$ python3 -q
>>> import numpy as np
>>> from numpy import linalg as LA
>>> np.set_printoptions(precision=2, suppress=True, linewidth=140)
>>> rnd = lambda a: np.round(a, 2) + 0
>>> F = np.loadtxt("sample0.csv", delimiter=",")
>>> F
array([[3., 8., 0.],
       [9., 6., 3.],
       [0., 0., 1.]])
>>> evals, evecs = LA.eig(F)
>>> rnd(np.sort(LA.eigvals(F.T)))
array([-4.12,  1.  , 13.12])
>>> rnd(np.sort(LA.eigvals(LA.inv(F))))
array([-0.24,  0.08,  1.  ])
>>> rnd(F @ evecs[:, 0] - evals[0] * evecs[:, 0])
array([0., 0., 0.])
>>> rng = np.random.default_rng(102)
>>> idx = rng.permutation(3)
>>> M2 = F[:, idx] * rng.choice([-1, 1], 3)
>>> M2
array([[ 0.,  8., -3.],
       [ 3.,  6., -9.],
       [ 1.,  0., -0.]])
>>> left, _, Vt = LA.svd(F.T @ M2)
>>> rnd(left @ Vt)
array([[ 0.,  0., -1.],
       [ 0.,  1.,  0.],
       [ 1.,  0.,  0.]])
>>> rnd(LA.lstsq(F, M2)[0])
array([[ 0.,  0., -1.],
       [ 0.,  1.,  0.],
       [ 1.,  0.,  0.]])
>>> idx = rng.permutation(3)
>>> idx
array([0, 2, 1])
>>> M2 = F[idx][:, idx]
>>> M2
array([[3., 0., 8.],
       [0., 1., 0.],
       [9., 3., 6.]])
>>> np.trace(M2)
np.float64(10.0)
>>> rnd(LA.det(M2)), rnd(LA.det(F[idx]))
(np.float64(-54.0), np.float64(54.0))
>>> rnd(np.sort(np.abs(LA.eigvals(M2))))
array([ 1.  ,  4.12, 13.12])
>>> np.diag(M2)
array([3., 1., 6.])
>>> A = np.load("data.npy")
>>> A
array([[-1,  2,  0,  0],
       [-1,  3,  0,  0],
       [ 0,  0, -1,  2],
       [ 0,  0, -1,  3]])
>>> # 2 blocks once reordered
>>> M2 = F[0, 0] * F[1:] - np.outer(F[1:, 0], F[0])
>>> M2
array([[  0., -54.,   9.],
       [  0.,   0.,   3.]])
>>> np.flatnonzero(~M2.round(6).any(axis=1))
array([], dtype=int64)
>>> np.argsort(-LA.norm(A, axis=0).round(6), kind="stable")[:3]
array([1, 3, 0])
>>> rnd(LA.norm(A, 2) / LA.norm(A))
np.float64(0.71)
>>> hat = np.triu(np.array([[3, 0, 0, 2], [5, 3, 4, 4], [5, 5, 1, 2], [5, 3, 5, 0]]), 1) + np.eye(4)
>>> M2 = hat @ A @ LA.inv(hat)
>>> rnd(np.poly(M2))
array([ 1., -4.,  2.,  4.,  1.])
>>> rnd(LA.det(M2))
np.float64(1.0)
>>> hat @ A - A @ hat
array([[  0.,   0., -10.,   0.],
       [  0.,   0., -20.,  10.],
       [  0.,   0.,  -2.,   8.],
       [  0.,   0.,   0.,   2.]])
>>> M2
array([[ -1.,   2., -10.,  20.],
       [ -1.,   3., -20.,  50.],
       [  0.,   0.,  -3.,  14.],
       [  0.,   0.,  -1.,   5.]])
>>> np.trace(M2), np.trace(A)
(np.float64(4.0), np.int64(4))
>>> data = np.load("layer10.npy")
>>> data
array([[-4,  0,  0,  0,  0,  0],
       [ 0, -2,  0,  0,  5,  0],
       [ 0,  0,  2,  0,  0, -2],
       [ 0, -4,  0,  1,  3,  0],
       [ 0,  5,  0, -1,  0,  0],
       [ 0,  0,  3,  0,  0, -1]])
>>> # splits into 3 blocks
>>> rnd(np.sort(np.abs(LA.eigvals(data))))
array([0.47, 2.  , 2.  , 4.  , 4.15, 5.62])
>>> rnd(np.abs(LA.eigvals(data)).max())
np.float64(5.62)
>>> LA.matrix_power(data, 2)
array([[ 16,   0,   0,   0,   0,   0],
       [  0,  29,   0,  -5, -10,   0],
       [  0,   0,  -2,   0,   0,  -2],
       [  0,  19,   0,  -2, -17,   0],
       [  0,  -6,   0,  -1,  22,   0],
       [  0,   0,   3,   0,   0,  -5]])
>>> np.allclose(data @ data.T, data.T @ data)
False
>>> (data + data.T) / 2
array([[-4. ,  0. ,  0. ,  0. ,  0. ,  0. ],
       [ 0. , -2. ,  0. , -2. ,  5. ,  0. ],
       [ 0. ,  0. ,  2. ,  0. ,  0. ,  0.5],
       [ 0. , -2. ,  0. ,  1. ,  1. ,  0. ],
       [ 0. ,  5. ,  0. ,  1. ,  0. ,  0. ],
       [ 0. ,  0. ,  0.5,  0. ,  0. , -1. ]])
>>> data @ data
array([[ 16,   0,   0,   0,   0,   0],
       [  0,  29,   0,  -5, -10,   0],
       [  0,   0,  -2,   0,   0,  -2],
       [  0,  19,   0,  -2, -17,   0],
       [  0,  -6,   0,  -1,  22,   0],
       [  0,   0,   3,   0,   0,  -5]])
>>> np.allclose(data, data.T)
False
>>> M = np.vander(np.arange(8) - 2, 4, increasing=True)
>>> M
array([[  1,  -2,   4,  -8],
       [  1,  -1,   1,  -1],
       [  1,   0,   0,   0],
       [  1,   1,   1,   1],
       [  1,   2,   4,   8],
       [  1,   3,   9,  27],
       [  1,   4,  16,  64],
       [  1,   5,  25, 125]])
>>> x = np.array([2, 1, 2, 2, 1, 0])
>>> a = np.maximum(data @ x, 0)
>>> rnd(np.tanh(data @ x))
array([-1.  ,  1.  ,  1.  ,  0.76,  1.  ,  1.  ])
>>> np.flatnonzero(a > 1e-9)
array([1, 2, 3, 4, 5])
>>> np.maximum(data @ (3 * x), 0)
array([ 0,  9, 12,  3,  9, 18])
>>> evals, evecs = LA.eig(A)
>>> rnd(np.sort(LA.eigvals(A @ A)))
array([0.17, 0.17, 5.83, 5.83])
>>> rnd(evals)
array([-0.41,  2.41, -0.41,  2.41])
>>> rnd(np.prod(evals))
np.float64(1.0)
>>> arr = np.eye(8, dtype=int)[rng.permutation(8)]
>>> arr
array([[0, 0, 0, 0, 0, 1, 0, 0],
       [0, 0, 0, 0, 0, 0, 0, 1],
       [0, 0, 1, 0, 0, 0, 0, 0],
       [0, 0, 0, 1, 0, 0, 0, 0],
       [0, 1, 0, 0, 0, 0, 0, 0],
       [1, 0, 0, 0, 0, 0, 0, 0],
       [0, 0, 0, 0, 0, 0, 1, 0],
       [0, 0, 0, 0, 1, 0, 0, 0]])
>>> # 5 blocks once reordered
>>> x = np.array([1, 4, 2, 4, 7, 4, 5, 3])
>>> rnd(np.abs(LA.eigvals(arr)))
array([1., 1., 1., 1., 1., 1., 1., 1.])
>>> rnd(LA.det(arr))
np.float64(-1.0)
>>> arr.T @ (arr @ x)
array([1, 4, 2, 4, 7, 4, 5, 3])
>>> rnd(LA.inv(arr))
array([[0., 0., 0., 0., 0., 1., 0., 0.],
       [0., 0., 0., 0., 1., 0., 0., 0.],
       [0., 0., 1., 0., 0., 0., 0., 0.],
       [0., 0., 0., 1., 0., 0., 0., 0.],
       [0., 0., 0., 0., 0., 0., 0., 1.],
       [1., 0., 0., 0., 0., 0., 0., 0.],
       [0., 0., 0., 0., 0., 0., 1., 0.],
       [0., 1., 0., 0., 0., 0., 0., 0.]])
>>> 8 - LA.matrix_rank(arr - np.eye(8), tol=1e-8)
np.int64(5)
>>> feats = np.loadtxt("out15.csv", delimiter=",")
>>> feats
array([[ -0.6 ,  16.27, -11.61,   0.51],
       [-17.58,   5.81,  -7.54,   0.43],
       [  0.1 ,   2.61,  16.07, -11.61],
       [ -4.62,  10.34,  16.47,  -0.56],
       [ -9.52,  -4.58,  16.96,   0.9 ],
       [-10.97, -13.05,   0.96, -10.41],
       [ -9.09,  13.26,   3.96,  11.22],
       [ 11.06, -16.6 ,   1.07,  -0.92],
       [-14.57,  -3.63,  13.21,   0.44],
       [  1.3 ,  -6.85,  18.65,   1.88],
       [ -6.81, -15.12,  11.11,  -1.23],
       [ 16.32,  -3.24,  -6.41,   9.07],
       [ 13.97,   9.64,   9.11,  -5.39],
       [ 11.65,   1.16,  -5.95,  15.08],
       [  3.38,  10.51,   5.67, -15.69]])
>>> x = np.array([1, 1, 5, 0])
>>> target = feats @ x
>>> rnd(LA.lstsq(feats, target)[0])
array([1., 1., 5., 0.])
>>> rnd(LA.pinv(feats) @ feats)
array([[1., 0., 0., 0.],
       [0., 1., 0., 0.],
       [0., 0., 1., 0.],
       [0., 0., 0., 1.]])
>>> target = target + 0.1 * rng.normal(size=15)
>>> rnd(target)
array([-42.57, -49.26,  83.25,  87.93,  70.67, -19.28,  23.93,  -0.09,  47.8 ,  87.61,  33.7 , -18.83,  69.12, -16.9 ,  42.1 ])
>>> c, *_ = LA.lstsq(feats, target)
>>> [round(float(LA.norm(LA.solve(feats.T @ feats + lam * np.eye(4), feats.T @ target))), 2) for lam in (0, 1, 10, 100)]
[5.19, 5.19, 5.16, 4.85]
>>> rnd(feats.T @ (target - feats @ c))
array([0., 0., 0., 0.])
>>> c.round()
array([1., 1., 5., 0.])
>>> Xs = feats - feats.mean(axis=0)
>>> left, sigma, Vt = LA.svd(Xs, full_matrices=False)
>>> np.abs(left[:, 0]).argmax()
np.int64(13)
>>> (np.sign(left[:, 0]) == np.sign(left[0, 0])).astype(int)
array([1, 1, 0, 0, 0, 0, 1, 1, 0, 0, 0, 1, 1, 1, 1])
>>> LA.matrix_rank(Xs)
np.int64(4)
>>> rnd(Xs.mean(axis=0))
array([0., 0., 0., 0.])
>>> np.searchsorted(np.cumsum(sigma ** 2) / (sigma ** 2).sum(), 0.9) + 1
np.int64(4)
>>> rnd(np.abs(Vt[-1]))
array([0.02, 0.14, 0.53, 0.84])
>>> d = LA.norm(feats[:, None] - feats[None], axis=-1)
>>> rnd(LA.norm(feats, axis=1))
array([20.  , 20.  , 20.  , 20.  , 20.  , 20.  , 20.  , 20.  , 20.  , 20.  , 20.  , 20.  , 20.  , 20.  , 20.01])
>>> rnd(d[:5, :5])
array([[ 0.  , 20.35, 33.17, 29.  , 36.48],
       [20.35,  0.  , 32.02, 27.68, 27.81],
       [33.17, 32.02,  0.  , 14.29, 17.36],
       [29.  , 27.68, 14.29,  0.  , 15.78],
       [36.48, 27.81, 17.36, 15.78,  0.  ]])
>>> LA.matrix_rank(d ** 2)
np.int64(6)
>>> blk = np.stack([feats, 3 * feats, feats[::-1]])
>>> LA.matrix_rank(blk.reshape(3, -1))
np.int64(2)
>>> LA.matrix_rank(blk)
array([4, 4, 4])
>>> rnd(LA.norm(blk, axis=(1, 2)))
array([ 77.46, 232.38,  77.46])
>>> blk.shape
(3, 15, 4)
>>> rnd(np.einsum("bij,cij->bc", blk, blk))
array([[ 6000.04, 18000.12,  1401.52],
       [18000.12, 54000.35,  4204.55],
       [ 1401.52,  4204.55,  6000.04]])
